$ python3 -q
>>> import numpy as np
>>> import numpy.linalg as la
>>> np.set_printoptions(precision=2, suppress=True, linewidth=100)
>>> def rnd(a):
...     return np.round(a, 2) + 0
... 
>>> mat = np.load("dump.npy")
>>> print(mat)
[[ 13  -1   9 -11  -6   7]
 [ -1  24 -10  -3   2   2]
 [  9 -10  27  -9 -13   4]
 [-11  -3  -9  28   7 -21]
 [ -6   2 -13   7   9   1]
 [  7   2   4 -21   1  27]]
>>> cov = mat.T @ mat
>>> print(cov)
[[  457   -92   575  -718  -321   539]
 [  -92   694  -510   -83   183   120]
 [  575  -510  1176  -739  -601   435]
 [ -718   -83  -739  1485   415 -1267]
 [ -321   183  -601   415   340  -201]
 [  539   120   435 -1267  -201  1240]]
>>> print((mat @ mat.T).shape)
(6, 6)
>>> print(np.diag(cov))
[ 457  694 1176 1485  340 1240]
>>> print(rnd(la.eigvalsh(cov)[::-1]))
[3578.92 1401.93  330.7    51.87   28.58    0.  ]
>>> print(np.allclose(cov, cov.T))
True
>>> feats = np.load("layer13.npy")
>>> print(feats)
[[-2.06 -1.99  2.96]
 [-1.99 -1.92  2.91]
 [-2.05 -2.03  2.88]
 [-1.98 -2.21  2.86]
 [ 0.97  1.88 -2.05]
 [ 0.88  1.84 -2.05]
 [ 0.96  2.03 -2.08]
 [ 0.9   2.   -1.89]
 [-1.1  -2.   -0.12]
 [-1.02 -2.1   0.01]
 [-1.08 -2.   -0.15]
 [-0.82 -2.1  -0.11]]
>>> cen = (feats - feats.mean(axis=0)) / feats.std(axis=0)
>>> print(rnd(cen.std(axis=0)))
[1. 1. 1.]
>>> print(np.argwhere(np.abs(cen) > 2))
[]
>>> coef = la.lstsq(np.delete(cen, 1, axis=1), cen[:, 1])[0]
>>> print(rnd(coef))
[1.95 1.07]
>>> print(np.abs(coef).argmax())
0
